In [1]: import numpy as np

In [2]: import numpy.linalg as la

In [3]: np.set_printoptions(suppress=True, linewidth=200)

In [4]: F = np.load("case10.npy")

In [5]: print(F)
[[  1.   3.   4.   1.]
 [  8.   3.  -4.   2.]
 [ -2.   3.   7.   1.]
 [-10.  -9.  -4.  -4.]]

In [6]: left, sv, Vh = la.svd(F)

In [7]: vecs = Vh[:(sv > 1e-8).sum()]

In [8]: rng = np.random.default_rng(40335)

In [9]: x0 = F[3] + 4 * F[1] + rng.integers(2) * np.eye(4)[3]

In [10]: x0
Out[10]: array([ 22.,   3., -20.,   5.])

In [11]: round(la.norm(x0 - vecs.T @ vecs @ x0), 2)
Out[11]: np.float64(0.38)

In [12]: z = rng.permutation(4)

In [13]: z
Out[13]: array([2, 0, 1, 3])

In [14]: M2 = F[z][:, z]

In [15]: np.diag(M2)
Out[15]: array([ 7.,  1.,  3., -4.])

In [16]: M2 = np.array([[0, -2], [1, -1], [2, 1], [0, 0]])

In [17]: F @ M2
Out[17]: 
array([[ 11.,  -1.],
       [ -5., -23.],
       [ 17.,   8.],
       [-17.,  25.]])

In [18]: np.einsum("ik,kj->ji", F, M2)
Out[18]: 
array([[ 11.,  -5.,  17., -17.],
       [ -1., -23.,   8.,  25.]])

In [19]: la.matrix_rank(np.vstack([F, M2.T]))
Out[19]: np.int64(4)

In [20]: np.einsum("ij->j", F)
Out[20]: array([-3.,  0.,  3.,  0.])

In [21]: np.einsum("ij,ij->i", F, F)
Out[21]: array([ 27.,  93.,  63., 213.])

In [22]: round(la.det(2 * F), 2), np.round(la.det(F), 2)
Out[22]: (np.float64(-0.0), np.float64(-0.0))

In [23]: print(np.einsum("ii->", F))
7.0

In [24]: np.round(np.poly(F), 2) + 0
Out[24]: array([ 1., -7., 15., -9.,  0.])

In [25]: np.kron(np.eye(2, dtype=int), F)
Out[25]: 
array([[  1.,   3.,   4.,   1.,   0.,   0.,   0.,   0.],
       [  8.,   3.,  -4.,   2.,   0.,   0.,  -0.,   0.],
       [ -2.,   3.,   7.,   1.,  -0.,   0.,   0.,   0.],
       [-10.,  -9.,  -4.,  -4.,  -0.,  -0.,  -0.,  -0.],
       [  0.,   0.,   0.,   0.,   1.,   3.,   4.,   1.],
       [  0.,   0.,  -0.,   0.,   8.,   3.,  -4.,   2.],
       [ -0.,   0.,   0.,   0.,  -2.,   3.,   7.,   1.],
       [ -0.,  -0.,  -0.,  -0., -10.,  -9.,  -4.,  -4.]])

In [26]: round(la.eigvals(F).sum().real, 2)
Out[26]: np.float64(7.0)
